In [1]: import numpy as np

In [2]: import numpy.linalg as la

In [3]: np.set_printoptions(suppress=True, linewidth=200)

In [4]: tidy = lambda a: np.round(a, 3) + 0

In [5]: rng = np.random.default_rng(766)

In [6]: E = np.array([[2, 1, 2, 0, 1, 1, 1, 1],
   ...:     [1, 2, 0, 0, 1, 0, 1, 1],
   ...:     [0, 0, 0, 1, 0, 0, 2, 2],
   ...:     [2, 0, 2, 1, 1, 2, 2, 0],
   ...:     [2, 2, 0, 2, 2, 1, 1, 0],
   ...:     [1, 1, 1, 0, 1, 2, 1, 2],
   ...:     [1, 2, 2, 0, 1, 0, 0, 1]]) * (rng.random((7, 8)) < 0.3)

In [7]: print(E)
[[2 0 0 0 1 1 0 0]
 [1 0 0 0 0 0 0 1]
 [0 0 0 0 0 0 0 0]
 [2 0 0 0 0 0 2 0]
 [2 0 0 0 0 1 0 0]
 [0 0 0 0 0 2 0 0]
 [0 0 0 0 0 0 0 0]]

In [8]: W = np.array([[1, 1, 1, 1, 1],
   ...:     [-1, -1, 3, 0, 0],
   ...:     [1, 1, 0, -1, -3],
   ...:     [3, 2, -3, 2, 3],
   ...:     [0, 1, -2, 1, -1],
   ...:     [-1, 3, -2, -2, 1],
   ...:     [-1, 1, 3, 0, 0],
   ...:     [1, -1, -3, -3, 3]])

In [9]: c = np.array([0, 1, -1, 1, -3])

In [10]: hid = np.maximum(E @ W + c, 0)

In [11]: tidy((hid > 0).mean(axis=0))
Out[11]: array([0.429, 1.   , 0.143, 0.714, 0.143])

In [12]: hid
Out[12]: 
array([[1, 7, 0, 2, 0],
       [2, 1, 0, 0, 1],
       [0, 1, 0, 1, 0],
       [0, 5, 7, 3, 0],
       [1, 6, 0, 1, 0],
       [0, 7, 0, 0, 0],
       [0, 1, 0, 1, 0]])

In [13]: print(la.matrix_rank(hid))
5

In [14]: print((hid > 0).astype(int))
[[1 1 0 1 0]
 [1 1 0 0 1]
 [0 1 0 1 0]
 [0 1 1 1 0]
 [1 1 0 1 0]
 [0 1 0 0 0]
 [0 1 0 1 0]]

In [15]: W2 = np.array([[1, 2], [0, 0], [1, 1], [1, 0], [2, 2]])

In [16]: (hid @ W2).round(6).argmax(axis=1)
Out[16]: array([0, 1, 0, 0, 0, 0, 0])
